% python3 -q
>>> import numpy as np
>>> from numpy import linalg as LA
>>> np.set_printoptions(precision=3, suppress=True, linewidth=200, sign=" ")
>>> rnd = lambda a: np.round(a, 3) + 0
>>> K = np.load("test15.npy")
>>> K
array([[-3.,  1.,  0.,  0.,  0.],
       [ 0., -3.,  1.,  0.,  0.],
       [ 0.,  0., -3.,  1.,  0.],
       [ 0.,  0.,  0., -3.,  1.],
       [ 0.,  0.,  0.,  0., -3.]])
>>> U, s, VT = LA.svd(K, full_matrices=False)
>>> rnd(U.T @ U)
array([[ 1.,  0.,  0.,  0.,  0.],
       [ 0.,  1.,  0.,  0.,  0.],
       [ 0.,  0.,  1.,  0.,  0.],
       [ 0.,  0.,  0.,  1.,  0.],
       [ 0.,  0.,  0.,  0.,  1.]])
>>> (s > 1e-8).sum()
np.int64(5)
>>> rnd(VT @ VT.T)
array([[ 1.,  0.,  0.,  0.,  0.],
       [ 0.,  1.,  0.,  0.,  0.],
       [ 0.,  0.,  1.,  0.,  0.],
       [ 0.,  0.,  0.,  1.,  0.],
       [ 0.,  0.,  0.,  0.,  1.]])
>>> U.shape, s.shape, VT.shape
((5, 5), (5,), (5, 5))
>>> np.sqrt((s ** 2).sum()), rnd(LA.norm(K))
(np.float64(7.0), np.float64(7.0))
>>> W = np.array([[3, 2, 0, -2, 3],
...     [1, -3, -3, 2, -3],
...     [-2, 1, 1, 0, 2],
...     [2, -2, 1, -3, 3],
...     [1, -2, 2, -3, -1]])
>>> beta = np.array([-1, -2, -1, 2, 0])
>>> hid = np.maximum(K @ W + beta, 0)
>>> (hid > 0).astype(int)
array([[ 0,  0,  0,  1,  0],
       [ 0,  1,  1,  0,  1],
       [ 1,  0,  0,  0,  0],
       [ 0,  1,  0,  1,  0],
       [ 0,  1,  0,  1,  1]])
>>> LA.matrix_rank(hid)
np.int64(5)
>>> Z = np.array([[4, -1], [2, 5], [-5, 2], [1, 2], [3, -1]])
>>> (hid @ Z).round(6).argmax(axis=1)
array([ 1,  1,  0,  1,  1])
>>> hid @ Z
array([[10., 20.],
       [ 4., 47.],
       [28., -7.],
       [12., 26.],
       [28., 39.]])
>>> K[0] @ K[3]
np.float64(0.0)
>>> rnd(LA.norm(K) ** 2 / LA.norm(K, 2) ** 2)
np.float64(3.239)
>>> rnd(LA.norm(K, 1)), rnd(LA.norm(K, np.inf))
(np.float64(4.0), np.float64(4.0))
>>> rnd(LA.norm(K, 2))
np.float64(3.889)
>>> x = np.array([-3, -1, 1, 0, 3])
>>> y = K @ x
>>> beta, lr = np.zeros(5), 1 / LA.norm(K, 2) ** 2
>>> for i in range(30):
...     beta -= lr * K.T @ (K @ beta - y)
...     if i % 5 == 0: print(i, round(LA.norm(K @ beta - y), 3))
... 
0 5.394
5 0.283
10 0.018
15 0.002
20 0.0
25 0.0
>>> rnd(LA.cond(K))
np.float64(1.794)
>>> m1 = np.load("data.npy")
>>> m1
array([[-2.406, -1.633,  0.182],
       [-1.627, -0.048,  0.357],
       [ 0.324, -4.202,  2.259],
       [-6.433,  0.176, -0.769],
       [-4.22 , -0.11 ,  0.169],
       [-2.075, -3.889,  2.281]])
>>> Q, R = LA.qr(m1)
>>> np.allclose(R.T @ R, m1.T @ m1)
True
>>> rnd(R)
array([[ 8.488,  1.184, -0.093],
       [ 0.   , -5.839,  3.206],
       [ 0.   ,  0.   , -0.893]])
>>> rnd(abs(R[0, 0])), rnd(LA.norm(m1[:, 0]))
(np.float64(8.488), np.float64(8.488))
>>> other = m1 / LA.norm(m1, axis=1, keepdims=True)
>>> C2 = other @ other.T
>>> rnd(C2[3])
array([ 0.797,  0.943, -0.147,  1.   ,  0.986,  0.339])
>>> rnd(LA.norm(other, axis=1))
array([ 1.,  1.,  1.,  1.,  1.,  1.])
>>> np.argwhere(np.triu(np.abs(C2) > 0.95, 1))
array([[ 1,  4],
       [ 3,  4]])
>>> (np.abs(C2) > 0.9).astype(int)
array([[ 1,  0,  0,  0,  0,  0],
       [ 0,  1,  0,  1,  1,  0],
       [ 0,  0,  1,  0,  0,  0],
       [ 0,  1,  0,  1,  1,  0],
       [ 0,  1,  0,  1,  1,  0],
       [ 0,  0,  0,  0,  0,  1]])
>>> x = np.array([3, 2, 2])
>>> y = m1 @ x
>>> rnd(y)
array([-10.12 ,  -4.263,  -2.914, -20.485, -12.542,  -9.441])
>>> rng = np.random.default_rng(135)
>>> y = y + 0.3 * rng.normal(size=6)
>>> rnd(y)
array([-10.021,  -4.154,  -2.966, -20.873, -11.727,  -9.726])
>>> beta, *_ = LA.lstsq(m1, y)
>>> rnd(m1.T @ (y - m1 @ beta))
array([ 0.,  0.,  0.])
>>> other = np.c_[m1[:, :2] @ np.array([[-2, 0], [-3, 3]]), np.array([-9, 3, -4, -9, 2, 5])]
>>> rnd(other)
array([[  9.711,  -4.899,  -9.   ],
       [  3.398,  -0.144,   3.   ],
       [ 11.958, -12.606,  -4.   ],
       [ 12.338,   0.528,  -9.   ],
       [  8.77 ,  -0.33 ,   2.   ],
       [ 15.817, -11.667,   5.   ]])
>>> rnd(LA.norm(other - m1 @ LA.lstsq(m1, other)[0], axis=0))
array([ 0.   ,  0.   ,  4.668])
>>> LA.matrix_rank(other)
np.int64(3)
>>> hat = m1 @ LA.solve(m1.T @ m1, m1.T)
>>> rnd(hat @ m1[:, 1])
array([-1.633, -0.048, -4.202,  0.176, -0.11 , -3.889])
>>> rnd((np.eye(6) - hat) @ m1)
array([[ 0.,  0.,  0.],
       [ 0.,  0.,  0.],
       [ 0.,  0.,  0.],
       [ 0.,  0.,  0.],
       [ 0.,  0.,  0.],
       [ 0.,  0.,  0.]])
>>> np.allclose(hat @ hat, hat)
True
>>> rnd(np.trace(hat))
np.float64(3.0)
>>> feats = np.load("case3.npy")
>>> feats
array([[ 2,  0,  1,  0, -1,  2],
       [ 2,  2,  0,  1,  0, -1],
       [-1,  2,  2,  0,  1,  0],
       [ 0, -1,  2,  2,  0,  1],
       [ 1,  0, -1,  2,  2,  0],
       [ 0,  1,  0, -1,  2,  2]])
>>> r = LA.matrix_rank(feats)
>>> r
np.int64(5)
>>> null = LA.svd(feats)[2][r:].T
>>> LA.matrix_rank(feats.T @ feats), LA.matrix_rank(feats @ feats.T)
(np.int64(5), np.int64(5))
>>> null.shape
(6, 1)
>>> rnd(null[:, 0] / null[np.abs(null[:, 0]).round(6).argmax(), 0])
array([ 1., -1.,  1., -1.,  1., -1.])
>>> [int(LA.matrix_rank(feats[:i])) for i in range(1, len(feats) + 1)]
[1, 2, 3, 4, 5, 5]
>>> rnd(feats @ LA.pinv(feats) @ feats)
array([[ 2.,  0.,  1.,  0., -1.,  2.],
       [ 2.,  2.,  0.,  1.,  0., -1.],
       [-1.,  2.,  2.,  0.,  1.,  0.],
       [ 0., -1.,  2.,  2.,  0.,  1.],
       [ 1.,  0., -1.,  2.,  2.,  0.],
       [ 0.,  1.,  0., -1.,  2.,  2.]])
>>> arr = np.load("mat.npy")
>>> arr
array([[  2,   2,   2,   2,   2,   2],
       [  2,   4,   4,   4,   4,   4],
       [  2,   4,   6,   6,   6,   6],
       [  2,   4,   6,   8,   8,   8],
       [  2,   4,   6,   8,  10,  10],
       [  2,   4,   6,   8,  10,  12]])
>>> other = m1 / np.sqrt((m1 ** 2).mean(axis=1, keepdims=True))
>>> rnd(LA.norm(other, axis=1))
array([ 1.732,  1.732,  1.732,  1.732,  1.732,  1.732])
>>> LA.matrix_rank(m1 - m1.mean(axis=1, keepdims=True))
np.int64(2)
>>> rnd(other[3])
array([-1.719,  0.047, -0.206])
>>> other = LA.inv(arr)
>>> rnd(LA.cond(arr))
np.float64(64.886)
>>> M = np.load("layer5.npy")
>>> M
array([[ 0, -5, -5, -6],
       [ 5,  0,  2, -9],
       [ 5, -2,  0, -7],
       [ 6,  9,  7,  0]])
>>> (M + M.T) / 2
array([[ 0.,  0.,  0.,  0.],
       [ 0.,  0.,  0.,  0.],
       [ 0.,  0.,  0.,  0.],
       [ 0.,  0.,  0.,  0.]])
>>> rnd(np.sort(np.abs(LA.eigvals(M))))
array([  1.491,   1.491,  14.757,  14.757])
>>> np.allclose(M, M.T)
False
>>> rnd(LA.det(M))
np.float64(484.0)
>>> LA.matrix_power(M, 4)
array([[ 18436,   9680,  11440, -17600],
       [  9680,  23716,  19360,   9680],
       [ 11440,  19360,  16676,   2640],
       [-17600,   9680,   2640,  36036]])
>>> M.inv()
Traceback (most recent call last):
  File "<python-input-83>", line 1, in <module>
    M.inv()
    ^^^^^
AttributeError: 'numpy.ndarray' object has no attribute 'inv'
>>> rnd(LA.det(M.T))
np.float64(484.0)
>>> rnd(np.poly(M))
array([   1.,    0.,  220.,    0.,  484.])
>>> x = np.array([5, 1, 3, 4])
>>> y = M @ x
>>> y
array([-44,  -5,  -5,  60])
>>> rnd(LA.solve(M, y + M[:, 3]))
array([ 5.,  1.,  3.,  5.])
>>> rnd(LA.solve(M, y))
array([ 5.,  1.,  3.,  4.])
>>> rnd(LA.solve(M, 3 * y))
array([ 15.,   3.,   9.,  12.])
>>> rnd(LA.solve(M, M[:, 2]))
array([ 0.,  0.,  1.,  0.])
>>> Q = M.astype(float).copy()
>>> for j in range(4):
...     Q[:, j] -= Q[:, :j] @ (Q[:, :j].T @ Q[:, j])
...     Q[:, j] /= LA.norm(Q[:, j])
... 
>>> rnd(Q.T @ M)
array([[ 9.274,  4.745,  5.607, -8.627],
       [ 0.   ,  9.354,  6.564,  9.08 ],
       [ 0.   ,  0.   ,  1.864,  0.414],
       [ 0.   ,  0.   ,  0.   ,  2.994]])
>>> rnd(Q.T @ Q)
array([[ 1.,  0.,  0.,  0.],
       [ 0.,  1.,  0.,  0.],
       [ 0.,  0.,  1.,  0.],
       [ 0.,  0.,  0.,  1.]])
>>> rnd(Q)
array([[ 0.   , -0.535, -0.8  , -0.272],
       [ 0.539, -0.273,  0.414, -0.68 ],
       [ 0.539, -0.487,  0.094,  0.68 ],
       [ 0.647,  0.634, -0.424,  0.   ]])
>>> u = np.array([0, 3])
>>> rnd(np.cross(Q[3, :3], Q[2, :3]))
array([-0.147, -0.289, -0.657])
>>> np.polyval(u, Q[3])
array([ 3.,  3.,  3.,  3.])
>>> rnd(np.array([np.convolve(row, u, "same") for row in Q]))
array([[ 0.   ,  0.   , -1.604, -2.4  ],
       [ 0.   ,  1.617, -0.82 ,  1.243],
       [ 0.   ,  1.617, -1.462,  0.282],
       [ 0.   ,  1.941,  1.902, -1.271]])
>>> X = np.load("block19.npy")
>>> rnd(X)
array([[ 0.108,  0.253,  0.181],
       [ 0.253,  0.59 ,  0.422],
       [ 0.181,  0.422,  0.301]])
>>> ev, evecs = LA.eigh(X)
>>> x = np.array([2, 0, 2])
>>> (np.sign(evecs[:, -1].round(6)) == np.sign(evecs[0, -1].round(6))).astype(int)
array([ 1,  1,  1])
>>> rnd(x @ X @ x)
np.float64(3.084)
>>> rnd(x @ X @ x / (x @ x)), rnd(ev[0]), rnd(ev[-1])
(np.float64(0.386), np.float64(0.0), np.float64(1.0))
>>> labels = rng.permutation(3)
>>> labels
array([ 1,  0,  2])
>>> other = X[labels][:, labels]
>>> rnd(np.sort(np.abs(LA.eigvals(other))))
array([ 0.,  0.,  1.])
>>> np.trace(other)
np.float64(1.0)
>>> rnd(other)
array([[ 0.59 ,  0.253,  0.422],
       [ 0.253,  0.108,  0.181],
       [ 0.422,  0.181,  0.301]])
